>>> import numpy as np
>>> np.set_printoptions(precision=2, suppress=True, linewidth=100, sign=" ")
>>> F = np.load("mat.npy")
>>> F
array([[ 0,  0,  3,  1,  2,  3,  1,  1,  0,  3,  0,  0],
       [ 0,  0,  1,  0,  1,  1,  3,  0,  2,  0,  0,  1],
       [ 0,  0,  0,  1,  2,  1,  3,  2,  1,  0,  1,  0],
       [ 0,  0,  0,  3,  1,  0,  3,  1,  1,  2,  1,  1],
       [ 0,  0,  0,  0,  0,  2,  3,  1,  0,  2,  0,  0],
       [ 0,  0,  0,  0,  0,  3,  2,  1,  3,  1,  3,  1],
       [ 0,  0,  0,  0,  0,  0,  2,  0,  1,  3,  0,  1],
       [ 0,  0,  0,  0,  0,  0,  0,  0,  3,  0,  1,  1],
       [ 0,  0,  0,  0,  0,  0,  0,  0,  3,  2,  2,  3],
       [ 0,  0,  0,  0,  0,  0,  0,  0,  0,  2,  1,  1],
       [ 0,  0,  0,  0,  0,  0,  0,  0,  0,  0,  3,  1],
       [ 0,  0,  0,  0,  0,  0,  0,  0,  0,  0,  0,  1]])
>>> r = np.linalg.matrix_rank(F)
>>> r
np.int64(10)
>>> null = np.linalg.svd(F)[2][r:].T
>>> np.round(F @ null, 2) + 0
array([[ 0.,  0.],
       [ 0.,  0.],
       [ 0.,  0.],
       [ 0.,  0.],
       [ 0.,  0.],
       [ 0.,  0.],
       [ 0.,  0.],
       [ 0.,  0.],
       [ 0.,  0.],
       [ 0.,  0.],
       [ 0.,  0.],
       [ 0.,  0.]])
>>> np.allclose(F @ null, 0)
True
>>> f = np.array([-1, -2, 2, 2, -2, 2, -1]) + 0.5
>>> feats = np.outer(f, f) / (f @ f)
>>> feats
array([[ 0.01,  0.03, -0.05, -0.05,  0.03, -0.05,  0.01],
       [ 0.03,  0.09, -0.16, -0.16,  0.09, -0.16,  0.03],
       [-0.05, -0.16,  0.26,  0.26, -0.16,  0.26, -0.05],
       [-0.05, -0.16,  0.26,  0.26, -0.16,  0.26, -0.05],
       [ 0.03,  0.09, -0.16, -0.16,  0.09, -0.16,  0.03],
       [-0.05, -0.16,  0.26,  0.26, -0.16,  0.26, -0.05],
       [ 0.01,  0.03, -0.05, -0.05,  0.03, -0.05,  0.01]])
>>> # a projection of rank 1
>>> x = np.array([0, -1, -3, 3, -3, -1, -3])
>>> feats @ feats @ x
array([-0.11, -0.32,  0.53,  0.53, -0.32,  0.53, -0.11])
>>> np.trace(feats)
np.float64(1.0)
>>> np.eye(7) - feats
array([[ 0.99, -0.03,  0.05,  0.05, -0.03,  0.05, -0.01],
       [-0.03,  0.91,  0.16,  0.16, -0.09,  0.16, -0.03],
       [ 0.05,  0.16,  0.74, -0.26,  0.16, -0.26,  0.05],
       [ 0.05,  0.16, -0.26,  0.74,  0.16, -0.26,  0.05],
       [-0.03, -0.09,  0.16,  0.16,  0.91,  0.16, -0.03],
       [ 0.05,  0.16, -0.26, -0.26,  0.16,  0.74,  0.05],
       [-0.01, -0.03,  0.05,  0.05, -0.03,  0.05,  0.99]])
>>> round(float((x - feats @ x) @ (feats @ x)), 2)
0.0
>>> round(np.linalg.norm(feats, 2) / np.linalg.norm(feats), 2)
np.float64(1.0)
>>> w, V = np.linalg.eigh(feats)
>>> x = np.array([-1, 2, 1, -3, -2, 1, -2])
>>> np.round(x @ feats @ x / (x @ x), 2), np.round(w[0], 2), round(float(w[-1]), 2)
(np.float64(0.0), np.float64(-0.0), 1.0)
>>> round(x @ feats @ x, 2)
np.float64(0.04)
>>> np.round(np.abs(feats).sum(axis=1).max(), 2), round(float(np.abs(w).max()), 2)
(np.float64(1.21), 1.0)
>>> w, V = np.linalg.eigh(feats)
>>> np.round(V.T @ V, 2) + 0
array([[ 1.,  0.,  0.,  0.,  0.,  0.,  0.],
       [ 0.,  1.,  0.,  0.,  0.,  0.,  0.],
       [ 0.,  0.,  1.,  0.,  0.,  0.,  0.],
       [ 0.,  0.,  0.,  1.,  0.,  0.,  0.],
       [ 0.,  0.,  0.,  0.,  1.,  0.,  0.],
       [ 0.,  0.,  0.,  0.,  0.,  1.,  0.],
       [ 0.,  0.,  0.,  0.,  0.,  0.,  1.]])
>>> np.abs(V[:, -1]).round(6).argmax()
np.int64(2)
>>> np.linalg.eigvalsh(feats + 4 * np.eye(7))
array([ 4.,  4.,  4.,  4.,  4.,  4.,  5.])
>>> V @ np.diag(w) @ V.T
array([[ 0.01,  0.03, -0.05, -0.05,  0.03, -0.05,  0.01],
       [ 0.03,  0.09, -0.16, -0.16,  0.09, -0.16,  0.03],
       [-0.05, -0.16,  0.26,  0.26, -0.16,  0.26, -0.05],
       [-0.05, -0.16,  0.26,  0.26, -0.16,  0.26, -0.05],
       [ 0.03,  0.09, -0.16, -0.16,  0.09, -0.16,  0.03],
       [-0.05, -0.16,  0.26,  0.26, -0.16,  0.26, -0.05],
       [ 0.01,  0.03, -0.05, -0.05,  0.03, -0.05,  0.01]])
>>> np.round(np.linalg.eigvalsh(feats @ feats), 2) + 0
array([ 0.,  0.,  0.,  0.,  0.,  0.,  1.])
>>> np.round(np.linalg.svd(feats, compute_uv=False), 2) + 0
array([ 1.,  0.,  0.,  0.,  0.,  0.,  0.])
>>> np.abs(V[:, -1])
array([ 0.1 ,  0.31,  0.51,  0.51,  0.31,  0.51,  0.1 ])
>>> round(float(w.sum()), 2), np.trace(feats)
(1.0, np.float64(1.0))
>>> w1 = np.array([[4, 4, 4, 2, 1, 4],
...     [3, 1, 4, 1, 4, 3],
...     [3, 2, 5, 1, 2, 5],
...     [5, 3, 1, 4, 4, 2],
...     [0, 1, 0, 0, 4, 5],
...     [1, 2, 0, 4, 2, 2],
...     [0, 2, 4, 0, 0, 0],
...     [5, 4, 0, 1, 1, 2],
...     [3, 2, 0, 1, 5, 3],
...     [1, 5, 5, 4, 4, 1],
...     [5, 4, 4, 3, 2, 0],
...     [5, 5, 5, 1, 0, 2]])
>>> coef = np.array([3, 3, -1, 0, 2, 1])
>>> act = np.maximum(F @ w1 + coef, 0)
>>> (act > 0).astype(int)
array([[ 1,  1,  1,  1,  1,  1],
       [ 1,  1,  1,  1,  1,  1],
       [ 1,  1,  1,  1,  1,  1],
       [ 1,  1,  1,  1,  1,  1],
       [ 1,  1,  1,  1,  1,  1],
       [ 1,  1,  1,  1,  1,  1],
       [ 1,  1,  1,  1,  1,  1],
       [ 1,  1,  1,  1,  1,  1],
       [ 1,  1,  1,  1,  1,  1],
       [ 1,  1,  1,  1,  1,  1],
       [ 1,  1,  1,  1,  1,  1],
       [ 1,  1,  1,  1,  1,  1]])
>>> (act > 0).mean(axis=0)
array([ 1.,  1.,  1.,  1.,  1.,  1.])
>>> cent = np.array([[-2, 1, -3],
...     [0, 1, 0],
...     [-3, -3, 2],
...     [-2, -1, 2],
...     [-3, 0, -3],
...     [-2, 1, -3]])
>>> w1 @ cent
array([[-35,  -2, -15],
       [-38,  -6, -20],
       [-39,  -6, -18],
       [-37,   3, -23],
       [-22,   6, -27],
       [-20,   1,  -7],
       [-12, -10,   8],
       [-19,  10, -22],
       [-29,   7, -31],
       [-39, -12,   0],
       [-34,  -6,  -7],
       [-31,  -4,  -9]])
>>> (act @ cent).round(6).argmax(axis=1)
array([ 1,  1,  1,  1,  1,  1,  1,  1,  1,  1,  1,  1])
>>> K = np.load("x.npy")
>>> K
array([[ 1, -1,  1, -1, -1,  1, -1,  1],
       [ 1,  1,  1,  1,  1,  1,  1,  1],
       [ 1,  1,  1,  1, -1, -1, -1, -1],
       [ 1, -1, -1,  1,  1, -1, -1,  1],
       [ 1,  1, -1, -1,  1,  1, -1, -1],
       [ 1, -1, -1,  1, -1,  1,  1, -1],
       [ 1, -1,  1, -1,  1, -1,  1, -1]])
>>> rng = np.random.default_rng(232176)
>>> A2 = K + rng.integers(-2, 3, (7, 1)) @ rng.integers(-2, 3, (1, 8))
>>> A2
array([[ 1,  1,  1,  3, -1, -3, -1, -1],
       [ 1,  1,  1,  1,  1,  1,  1,  1],
       [ 1, -1,  1, -3, -1,  3, -1,  1],
       [ 1, -2, -1, -1,  1,  1, -1,  2],
       [ 1, -1, -1, -5,  1,  5, -1,  1],
       [ 1, -1, -1,  1, -1,  1,  1, -1],
       [ 1, -3,  1, -5,  1,  3,  1,  1]])
>>> np.linalg.matrix_rank(A2 - K, tol=1e-8)
np.int64(1)
>>> np.round(np.linalg.svd(A2 - K, compute_uv=False), 2) + 0
array([ 13.04,   0.  ,   0.  ,   0.  ,   0.  ,   0.  ,   0.  ])
>>> A2 - K
array([[ 0,  2,  0,  4,  0, -4,  0, -2],
       [ 0,  0,  0,  0,  0,  0,  0,  0],
       [ 0, -2,  0, -4,  0,  4,  0,  2],
       [ 0, -1,  0, -2,  0,  2,  0,  1],
       [ 0, -2,  0, -4,  0,  4,  0,  2],
       [ 0,  0,  0,  0,  0,  0,  0,  0],
       [ 0, -2,  0, -4,  0,  4,  0,  2]])
>>> arr = np.load("dump.npy")
>>> arr
array([[ 1., -2.,  0.,  0., -2.,  0.,  0.,  0.,  0.,  0.,  0.,  0.,  0.],
       [ 1., -3., -2., -1.,  3., -2.,  0.,  0.,  0.,  0.,  0.,  0.,  0.],
       [ 0.,  3.,  2.,  3.,  0., -1.,  0.,  0.,  0.,  0.,  0.,  0.,  0.],
       [ 3., -2.,  3.,  0., -2., -1.,  0.,  0.,  0.,  0.,  0.,  0.,  0.],
       [-3.,  2., -1.,  2.,  2., -1.,  0.,  0.,  0.,  0.,  0.,  0.,  0.],
       [-3.,  1., -3., -2., -1., -1.,  0.,  0.,  0.,  0.,  0.,  0.,  0.],
       [ 0.,  0.,  0.,  0.,  0.,  0., -3.,  0., -8., -8., -4.,  6.,  4.],
       [ 0.,  0.,  0.,  0.,  0.,  0., -9.,  2.,  2., -3., -3., -8.,  0.],
       [ 0.,  0.,  0.,  0.,  0.,  0.,  5.,  4., -9., -1., -9.,  6., -8.],
       [ 0.,  0.,  0.,  0.,  0.,  0., -4.,  3.,  4., -6., -3.,  1., -1.],
       [ 0.,  0.,  0.,  0.,  0.,  0., -4.,  5.,  4., -7., -7., -3.,  0.],
       [ 0.,  0.,  0.,  0.,  0.,  0., -1., -4., -9., -2.,  2.,  3., -4.],
       [ 0.,  0.,  0.,  0.,  0.,  0., -7.,  8.,  5., -5.,  2., -2., -7.]])
>>> x = np.array([4, 0, 1, -8, 2, 6, -5, 1, -4, 6, 1, 9, -6])
>>> target = arr @ x
>>> coef, lr = np.zeros(13), 1 / np.linalg.norm(arr, 2) ** 2
>>> for i in range(6):
...     coef -= lr * arr.T @ (arr @ coef - target)
...     if i % 2 == 0: print(i, round(np.linalg.norm(arr @ coef - target), 2))
... 
0 78.32
2 53.62
4 41.32
>>> coef
array([ 1.15, -1.53, -0.03, -1.3 , -0.45,  0.58,  1.17,  0.55, -4.79,  0.48,  1.82,  3.7 , -5.53])
>>> round(float(np.linalg.cond(arr)), 2)
28.82
>>> data = rng.normal(size=(21, 13))
>>> data = 3 * data / np.linalg.norm(data, axis=1, keepdims=True)
>>> data.round(2) + 0
array([[-0.24,  0.5 , -1.35,  0.82, -1.54,  0.96, -1.05, -0.34,  0.4 ,  0.17,  1.14,  0.31, -0.3 ],
       [-0.06,  1.63,  0.47, -0.83,  0.17,  0.31,  0.3 ,  0.6 , -1.62, -0.57, -0.51, -1.07,  0.72],
       [-0.54, -0.43, -2.42, -0.42, -0.21,  0.74,  0.77, -0.01, -0.33, -0.48, -0.78, -0.33, -0.53],
       [-0.86,  0.29,  0.56,  1.53,  0.15,  0.12,  0.89,  1.32,  0.57,  0.93, -0.71, -1.11,  0.1 ],
       [ 0.36,  0.09,  0.72, -0.9 , -0.86,  0.77,  0.51,  1.06, -1.  ,  0.85,  0.25, -0.77, -1.55],
       [-0.6 ,  0.95, -0.85,  0.78,  0.95, -0.23,  1.28, -1.53, -0.01, -0.8 ,  0.87,  0.06,  0.27],
       [ 0.  ,  0.32, -1.34,  0.03,  0.66,  1.38, -1.6 ,  0.5 ,  0.59, -0.15, -0.44,  0.72, -0.93],
       [-0.77,  2.39, -0.44, -0.99,  0.82, -0.08, -0.2 ,  0.01, -0.4 , -0.01,  0.51, -0.1 , -0.6 ],
       [ 0.16,  0.36, -0.91, -0.45, -0.07, -0.15, -1.56,  1.63, -0.39, -1.28,  0.77, -0.52, -0.14],
       [-0.81, -2.04,  0.43,  0.63,  1.57,  0.53,  0.09, -0.15, -0.05,  0.21,  0.07, -0.35,  0.8 ],
       [-0.23,  0.08, -0.61,  0.23,  1.88, -0.71, -0.01, -1.47,  0.45,  0.67,  0.27, -0.52, -1.15],
       [ 0.15,  0.47,  0.74, -0.14, -1.44,  2.15, -0.23,  0.38,  0.5 , -0.87,  0.23,  0.47, -0.04],
       [ 0.44,  1.04,  1.21, -0.88,  0.39,  0.43, -1.66, -0.4 , -0.19, -0.87,  0.38, -0.58,  0.97],
       [ 0.38,  0.15, -0.52, -0.87, -0.56, -2.01, -0.01, -0.22, -0.71,  1.68,  0.34,  0.  , -0.01],
       [ 0.44,  0.5 , -0.72,  1.37, -1.62, -1.01, -0.58, -1.25,  0.42, -0.23,  0.35, -0.01, -0.5 ],
       [ 0.03, -1.88, -0.96, -0.67,  0.6 ,  1.43, -0.52,  0.11,  1.07,  0.51,  0.11, -0.06, -0.03],
       [ 0.68,  0.51,  0.85,  0.77,  0.17,  1.62, -0.54,  0.32, -0.9 ,  1.64,  0.27,  0.3 , -0.51],
       [-1.11, -1.8 ,  0.87,  0.17, -0.71,  0.58,  0.57,  0.23,  0.71, -1.1 ,  0.17, -0.88, -0.2 ],
       [ 0.82, -0.1 ,  0.51, -0.94, -0.36,  1.15,  1.15,  1.3 , -0.28,  0.3 ,  0.01, -1.57,  0.17],
       [-2.45, -0.79, -0.21,  0.16,  0.62,  0.15, -0.92,  0.58,  0.11,  0.19, -0.41, -0.55,  0.46],
       [ 0.46,  0.52,  0.61,  0.  , -0.63,  0.54,  0.14, -1.12,  1.49,  1.68, -1.06, -0.07,  0.11]])
>>> O, V = np.linalg.qr(data[:, :7])[0], np.linalg.qr(data[:, 7:])[0]
>>> s = np.linalg.svd(O.T @ V, compute_uv=False)
>>> s
array([ 0.67,  0.61,  0.49,  0.4 ,  0.25,  0.05])
>>> np.degrees(np.arccos(s.clip(0, 1)))
array([ 47.79,  52.28,  60.81,  66.14,  75.61,  87.11])
>>> (s > 0.9).sum()
np.int64(0)
>>> round(np.linalg.norm(O @ O.T - V @ V.T, 2), 2)
np.float64(1.0)
